$ python3 -q
>>> import numpy as np
>>> from numpy import linalg as LA
>>> np.set_printoptions(precision=2, suppress=True, linewidth=160, sign=" ")
>>> def tidy(a):
...     return np.round(a, 2) + 0
... 
>>> feats = np.load("m.npy")
>>> feats
array([[  2,  13,   3],
       [ 13,  10,  14],
       [  3,  14,  16]])
>>> vals, V = LA.eigh(feats)
>>> x0 = np.array([1, 1, 1])
>>> np.abs(feats).sum(axis=1).max(), tidy(np.abs(vals).max())
(np.int64(37), np.float64(31.36))
>>> (np.sign(V[:, -1].round(6)) == np.sign(V[0, -1].round(6))).astype(int)
array([ 1,  1,  1])
>>> x0 @ feats @ x0
np.int64(88)
>>> tidy(V * np.abs(vals) @ V.T)
array([[ 10.85,   4.39,   6.7 ],
       [  4.39,  18.37,  10.4 ],
       [  6.7 ,  10.4 ,  17.55]])
>>> B = feats / np.sqrt((feats ** 2).mean(axis=1, keepdims=True))
>>> tidy(feats - feats.mean(axis=1, keepdims=True))
array([[-4.  ,  7.  , -3.  ],
       [ 0.67, -2.33,  1.67],
       [-8.  ,  3.  ,  5.  ]])
>>> tidy(LA.eigvals(feats))
array([31.36, -9.39,  6.03])
>>> tidy(LA.det(feats.T))
np.float64(-1774.0)
>>> B = feats / LA.norm(feats, axis=1, keepdims=True)
>>> G = B @ B.T
>>> (G - 2 * np.eye(3)).round(6).argmax(axis=1)
array([ 2,  2,  1])
>>> (np.abs(G) > 0.9).astype(int)
array([[ 1,  0,  0],
       [ 0,  1,  0],
       [ 0,  0,  1]])
>>> tidy(LA.norm(B, axis=1))
array([ 1.,  1.,  1.])
>>> tidy(np.degrees(np.arccos(np.clip(G[1, 2], -1, 1))))
np.float64(29.49)
>>> tidy(G[1])
array([ 0.68,  1.  ,  0.87])
>>> A = np.load("mat.npy")
>>> A
array([[  1,   5,   2],
       [ -1,  -5,  -2],
       [ -2, -10,  -4],
       [ -3, -15,  -6]])
>>> B = A / LA.norm(A, axis=1, keepdims=True)
>>> G = B @ B.T
>>> tidy(G[3])
array([-1.,  1.,  1.,  1.])
>>> np.degrees(np.arccos(np.clip(G[3, 0], -1, 1)))
np.float64(180.0)
>>> np.argwhere(np.triu(np.abs(G) > 0.95, 1))
array([[ 0,  1],
       [ 0,  2],
       [ 0,  3],
       [ 1,  2],
       [ 1,  3],
       [ 2,  3]])
>>> (G - 2 * np.eye(4)).round(6).argmax(axis=1)
array([ 0,  2,  1,  1])
>>> x0 = np.array([3, 3, 6])
>>> target = feats @ x0
>>> target
array([  63,  153,  147])
>>> tidy(LA.solve(feats.T, feats[1]))
array([ 0.,  1.,  0.])
>>> tidy(LA.solve(feats, target + feats[:, 1]))
array([ 3.,  4.,  6.])
>>> tidy(LA.solve(feats, 5 * target))
array([ 15.,  15.,  30.])
>>> U, sig, Vt = LA.svd(A)
>>> np.argmax(sig[:-1] / (sig[1:] + 1e-6)) + 1
np.int64(1)
>>> B = U[:, :1] @ np.diag(sig[:1]) @ Vt[:1]
>>> tidy(np.abs(A - B).max())
np.float64(0.0)
>>> tidy(B)
array([[  1.,   5.,   2.],
       [ -1.,  -5.,  -2.],
       [ -2., -10.,  -4.],
       [ -3., -15.,  -6.]])
>>> tidy(LA.norm(A - B, 2)), tidy(sig[1])
(np.float64(0.0), np.float64(0.0))
>>> LA.matrix_rank(B)
np.int64(1)
>>> B = A / np.sqrt((A ** 2).mean(axis=1, keepdims=True))
>>> tidy(B[1])
array([-0.32, -1.58, -0.63])
>>> tidy(A - A.mean(axis=1, keepdims=True))
array([[-1.67,  2.33, -0.67],
       [ 1.67, -2.33,  0.67],
       [ 3.33, -4.67,  1.33],
       [ 5.  , -7.  ,  2.  ]])
>>> LA.matrix_rank(B) == LA.matrix_rank(A)
np.True_
>>> LA.matrix_rank(A - A.mean(axis=1, keepdims=True))
np.int64(1)
>>> rng = np.random.default_rng(393130)
>>> th = rng.uniform(0, 2 * np.pi, 24)
>>> q, _ = LA.qr(np.array([[0.5, 0.7], [-0.6, 0.2], [-0.8, 1.3]]))
>>> arr = 3 * np.c_[np.cos(th), np.sin(th)] @ q.T
>>> tidy(arr)
array([[-2.29,  0.35, -1.91],
       [-0.26, -1.07, -2.79],
       [-1.9 , -0.02, -2.32],
       [ 1.79, -1.66, -1.74],
       [-2.58,  1.48,  0.36],
       [ 0.42, -1.35, -2.64],
       [-2.58,  0.74, -1.35],
       [-2.38,  0.46, -1.77],
       [ 2.12, -0.18,  2.12],
       [ 2.3 , -0.37,  1.89],
       [-1.33, -0.46, -2.65],
       [-0.36,  1.33,  2.66],
       [-1.66, -0.22, -2.49],
       [-0.52, -0.94, -2.8 ],
       [-1.24,  1.59,  2.22],
       [-0.24, -1.08, -2.79],
       [-2.29,  1.63,  1.06],
       [ 0.25,  1.07,  2.79],
       [-2.09,  0.15, -2.15],
       [ 2.52, -1.53, -0.56],
       [-2.67,  1.36, -0.03],
       [ 0.25, -1.29, -2.7 ],
       [-1.66,  1.66,  1.87],
       [-2.71,  1.14, -0.57]])
>>> U, sig, Vt = LA.svd(arr)
>>> tidy(sig)
array([ 11.14,   9.58,   0.  ])
>>> np.argmax(sig[:-1] / (sig[1:] + 1e-6)) + 1
np.int64(2)
>>> B = U[:, :2] @ np.diag(sig[:2]) @ Vt[:2]
>>> LA.matrix_rank(arr, rtol=0.05)
np.int64(2)
>>> tidy(LA.norm(arr - B) / LA.norm(arr))
np.float64(0.0)
>>> tidy(B)
array([[-2.29,  0.35, -1.91],
       [-0.26, -1.07, -2.79],
       [-1.9 , -0.02, -2.32],
       [ 1.79, -1.66, -1.74],
       [-2.58,  1.48,  0.36],
       [ 0.42, -1.35, -2.64],
       [-2.58,  0.74, -1.35],
       [-2.38,  0.46, -1.77],
       [ 2.12, -0.18,  2.12],
       [ 2.3 , -0.37,  1.89],
       [-1.33, -0.46, -2.65],
       [-0.36,  1.33,  2.66],
       [-1.66, -0.22, -2.49],
       [-0.52, -0.94, -2.8 ],
       [-1.24,  1.59,  2.22],
       [-0.24, -1.08, -2.79],
       [-2.29,  1.63,  1.06],
       [ 0.25,  1.07,  2.79],
       [-2.09,  0.15, -2.15],
       [ 2.52, -1.53, -0.56],
       [-2.67,  1.36, -0.03],
       [ 0.25, -1.29, -2.7 ],
       [-1.66,  1.66,  1.87],
       [-2.71,  1.14, -0.57]])
>>> sig = 10 * 0.9 ** np.arange(3)
>>> X = rng.normal(size=(22, 3)) * rng.permutation(sig)
>>> tidy(X)
array([[ -4.11, -11.44,   1.35],
       [  4.94,   0.61,  -6.24],
       [ 10.12,  -3.4 ,   3.11],
       [ -8.65,  -5.82,   6.22],
       [ -6.06, -14.75,   0.58],
       [ 13.59, -14.97,  -1.24],
       [  2.11,  11.12,  -7.9 ],
       [  5.65,  -3.1 ,  -8.87],
       [  2.34,  -2.88,  -0.63],
       [ -0.35,  -8.04,  -6.25],
       [  8.01,  -6.66,  11.69],
       [ -3.18,   4.66, -15.39],
       [ -6.01,  -0.22,   3.67],
       [  4.8 ,  -6.36,   3.49],
       [ -5.16,  -2.64,  12.25],
       [  5.63, -26.48,  -1.92],
       [  1.22, -10.2 ,   3.25],
       [ -1.94,   0.14,  16.38],
       [-10.1 ,   6.83,  -0.33],
       [  4.07,   3.44,   7.65],
       [  8.09,   5.01, -14.02],
       [ -9.25,   4.88,   7.91]])
>>> Xc = (X - X.mean(axis=0)) / X.std(axis=0)
>>> np.argwhere(np.abs(Xc) > 2)
array([[ 11,   2],
       [ 15,   1]])
>>> b = LA.lstsq(np.delete(Xc, 0, axis=1), Xc[:, 0])[0]
>>> tidy(b)
array([-0.28, -0.28])
>>> tidy(1 - np.var(Xc[:, 0] - np.delete(Xc, 0, axis=1) @ b))
np.float64(0.13)
